% python3 -q
>>> import numpy as np
>>> from numpy import linalg as LA
>>> np.set_printoptions(suppress=True, linewidth=100)
>>> m1 = np.loadtxt("run2.csv", delimiter=",")
>>> print(m1)
[[ 1.33 -1.55 -0.48 -0.24 -0.06 -0.48]
 [ 0.7  -0.3  -0.4  -0.1   1.4  -0.1 ]
 [ 1.6   0.9  -0.2  -0.5  -1.4  -0.7 ]
 [ 0.6   0.9   0.8   1.2  -0.1   0.2 ]
 [ 0.3  -0.2   1.4   3.3   0.6   0.9 ]
 [ 0.    1.2   0.    1.1   1.    0.6 ]
 [ 1.1   1.4   0.9  -2.1   2.2   0.5 ]
 [ 1.4  -1.5  -0.5  -0.2  -0.1  -0.5 ]]
>>> x0 = np.array([-2, 5, -4, -5, 5, -2])
>>> h1 = np.maximum(m1 @ x0, 0)
>>> np.flatnonzero(h1 > 1e-9)
array([1, 5, 6])
>>> np.round(np.tanh(m1 @ x0), 2)
array([-1.  ,  1.  , -0.76, -1.  , -1.  ,  1.  ,  1.  , -1.  ])
>>> m1 * (h1 > 1e-9)[:, None]
array([[ 0. , -0. , -0. , -0. , -0. , -0. ],
       [ 0.7, -0.3, -0.4, -0.1,  1.4, -0.1],
       [ 0. ,  0. , -0. , -0. , -0. , -0. ],
       [ 0. ,  0. ,  0. ,  0. , -0. ,  0. ],
       [ 0. , -0. ,  0. ,  0. ,  0. ,  0. ],
       [ 0. ,  1.2,  0. ,  1.1,  1. ,  0.6],
       [ 1.1,  1.4,  0.9, -2.1,  2.2,  0.5],
       [ 0. , -0. , -0. , -0. , -0. , -0. ]])
>>> P = m1 @ LA.solve(m1.T @ m1, m1.T)
>>> np.allclose(P @ P, P)
True
>>> np.round(LA.eigvalsh(P), 2) + 0
array([0., 0., 1., 1., 1., 1., 1., 1.])
>>> np.round(np.diag(P), 2)
array([0.46, 0.95, 0.83, 0.47, 0.85, 0.97, 1.  , 0.47])
>>> out = np.c_[m1[:, :2] @ np.array([[1, 3], [4, 4]]), np.array([-1, -4, -2, 8, -3, -4, 4, -8])]
>>> out.round(2)
array([[-4.87, -2.21, -1.  ],
       [-0.5 ,  0.9 , -4.  ],
       [ 5.2 ,  8.4 , -2.  ],
       [ 4.2 ,  5.4 ,  8.  ],
       [-0.5 ,  0.1 , -3.  ],
       [ 4.8 ,  4.8 , -4.  ],
       [ 6.7 ,  8.9 ,  4.  ],
       [-4.6 , -1.8 , -8.  ]])
>>> LA.matrix_rank(np.c_[m1, out])
np.int64(7)
>>> np.round(LA.lstsq(m1, out[:, 0])[0], 2) + 0
array([1., 4., 0., 0., 0., 0.])
>>> out = np.array([[3, 5, 1], [4, 4, 3], [4, 5, 0], [4, 1, 5], [2, 3, 0], [3, 5, 5]])
>>> LA.matrix_rank(m1 @ out)
np.int64(3)
>>> np.round(np.einsum("ij,ij->i", m1, m1), 2)
array([ 4.69,  2.72,  6.11,  3.3 , 14.15,  4.01, 13.48,  4.76])
>>> print(LA.matrix_rank(np.vstack([m1, out.T])))
6
>>> r0 = np.array([0, 1, -2, 2, 0, -2, 1]) + 0.5
>>> A = np.eye(7) - 2 * np.outer(r0, r0) / (r0 @ r0)
>>> A.round(2)
array([[ 0.97, -0.1 ,  0.1 , -0.16, -0.03,  0.1 , -0.1 ],
       [-0.1 ,  0.71,  0.29, -0.48, -0.1 ,  0.29, -0.29],
       [ 0.1 ,  0.29,  0.71,  0.48,  0.1 , -0.29,  0.29],
       [-0.16, -0.48,  0.48,  0.21, -0.16,  0.48, -0.48],
       [-0.03, -0.1 ,  0.1 , -0.16,  0.97,  0.1 , -0.1 ],
       [ 0.1 ,  0.29, -0.29,  0.48,  0.1 ,  0.71,  0.29],
       [-0.1 , -0.29,  0.29, -0.48, -0.1 ,  0.29,  0.71]])
>>> O, R = LA.qr(A)
>>> np.allclose(R.T @ R, A.T @ A)
True
>>> mat = np.load("test15.npy")
>>> print(mat)
[[2 2 1 2 0 2 0 0]
 [0 1 2 1 0 2 1 0]
 [0 2 0 2 0 1 1 0]
 [1 0 2 2 0 0 1 0]
 [0 0 0 0 1 0 0 2]
 [2 0 1 1 0 1 0 0]
 [1 0 0 1 0 1 0 0]
 [0 0 0 0 1 0 0 2]]
>>> print(np.abs(np.diag(LA.qr(mat)[1])) > 1e-9)
[ True  True  True  True  True  True  True False]
>>> try:
...     LA.inv(mat)
... except LA.LinAlgError as e:
...     print(e)
... 
Singular matrix
>>> np.allclose(mat[:-1].T @ LA.lstsq(mat[:-1].T, mat[-1])[0], mat[-1])
True
>>> U, sig, Vh = LA.svd(mat)
>>> print(sig.round(2) + 0)
[6.53 3.16 2.55 2.29 1.69 0.78 0.22 0.  ]
>>> np.argmax(sig[:-1] / (sig[1:] + 1e-6)) + 1
np.int64(7)
>>> out = U[:, :7] @ np.diag(sig[:7]) @ Vh[:7]
>>> out.round(2) + 0
array([[2., 2., 1., 2., 0., 2., 0., 0.],
       [0., 1., 2., 1., 0., 2., 1., 0.],
       [0., 2., 0., 2., 0., 1., 1., 0.],
       [1., 0., 2., 2., 0., 0., 1., 0.],
       [0., 0., 0., 0., 1., 0., 0., 2.],
       [2., 0., 1., 1., 0., 1., 0., 0.],
       [1., 0., 0., 1., 0., 1., 0., 0.],
       [0., 0., 0., 0., 1., 0., 0., 2.]])
>>> LA.matrix_rank(mat, rtol=0.05)
np.int64(6)
